% ipython --no-banner

In [1]: import numpy as np

In [2]: from numpy import linalg as LA

In [3]: np.set_printoptions(suppress=True, linewidth=100)

In [4]: rd = lambda a: np.round(a, 2) + 0

In [5]: X = np.loadtxt("run19.csv", delimiter=",")

In [6]: rd(X)
Out[6]: 
array([[ 0.02, -0.1 ,  0.1 ],
       [-0.1 ,  0.49, -0.49],
       [ 0.1 , -0.49,  0.49]])

In [7]: vals, V = LA.eigh(X)

In [8]: np.abs(V[:, -1]).round(6).argmax()
Out[8]: np.int64(1)

In [9]: print(rd(LA.eigvalsh(X @ X)))
[0. 0. 1.]

In [10]: print(rd(vals.sum()), np.trace(X))
1.0 1.0

In [11]: rd(LA.eigvalsh(X + 2 * np.eye(3)))
Out[11]: array([2., 2., 3.])

In [12]: np.unique(vals.round(6) + 0, return_counts=True)[1]
Out[12]: array([2, 1])

In [13]: rd(V @ np.diag(vals) @ V.T)
Out[13]: 
array([[ 0.02, -0.1 ,  0.1 ],
       [-0.1 ,  0.49, -0.49],
       [ 0.1 , -0.49,  0.49]])

In [14]: rd(LA.svd(X, compute_uv=False))
Out[14]: array([1., 0., 0.])

In [15]: vec = np.array([-2, -1, 0])

In [16]: print(rd(X @ X @ vec))
[ 0.06 -0.29  0.29]

In [17]: print(rd(X @ vec))
[ 0.06 -0.29  0.29]

In [18]: np.trace(X)
Out[18]: np.float64(1.0)

In [19]: print(np.abs(np.diag(LA.qr(X)[1])) > 1e-9)
[ True False False]

In [20]: LA.lstsq(X[:-1].T, X[-1])[2]
Out[20]: np.int32(1)

In [21]: rd(X @ LA.pinv(X) @ X)
Out[21]: 
array([[ 0.02, -0.1 ,  0.1 ],
       [-0.1 ,  0.49, -0.49],
       [ 0.1 , -0.49,  0.49]])

In [22]: np.unique(X.round(6), axis=0).shape
Out[22]: (3, 3)

In [23]: print(rd(np.trace(LA.pinv(X) @ X)))
1.0

In [24]: vals, V = LA.eigh(X)

In [25]: vec = np.array([-3, -8, -9])

In [26]: rd(vec @ X @ vec)
Out[26]: np.float64(1.25)

In [27]: (np.sign(V[:, -1].round(6)) == np.sign(V[0, -1].round(6))).astype(int)
Out[27]: array([1, 0, 1])

In [28]: print(rd(vec @ X @ vec / (vec @ vec)), rd(vals[0]), rd(vals[-1]))
0.01 0.0 1.0

In [29]: print(rd(LA.eigvalsh(X[1:, 1:])))
[0.   0.98]

In [30]: A = np.loadtxt("block8.csv", delimiter=",")

In [31]: A
Out[31]: 
array([[ 5.,  0., -6., -3.,  4.],
       [ 0.,  0.,  0.,  0.,  0.],
       [-6.,  0.,  9.,  1., -6.],
       [-3.,  0.,  1.,  6.,  0.],
       [ 4.,  0., -6.,  0.,  5.]])

In [32]: vals, V = LA.eigh(A)

In [33]: vec = np.array([-1, -2, 3, 2, -1])

In [34]: rd(V * np.abs(vals) @ V.T)
Out[34]: 
array([[ 5.,  0., -6., -3.,  4.],
       [ 0.,  0.,  0.,  0.,  0.],
       [-6.,  0.,  9.,  1., -6.],
       [-3.,  0.,  1.,  6.,  0.],
       [ 4.,  0., -6.,  0.,  5.]])

In [35]: rd(LA.eigvalsh(A[1:, 1:]))
Out[35]: array([ 0.  ,  0.61,  5.97, 13.41])

In [36]: np.abs(A).sum(axis=1).max(), rd(np.abs(vals).max())
Out[36]: (np.float64(22.0), np.float64(17.91))

In [37]: rd(V * np.maximum(vals, 0) @ V.T)
Out[37]: 
array([[ 5.,  0., -6., -3.,  4.],
       [ 0.,  0.,  0.,  0.,  0.],
       [-6.,  0.,  9.,  1., -6.],
       [-3.,  0.,  1.,  6.,  0.],
       [ 4.,  0., -6.,  0.,  5.]])
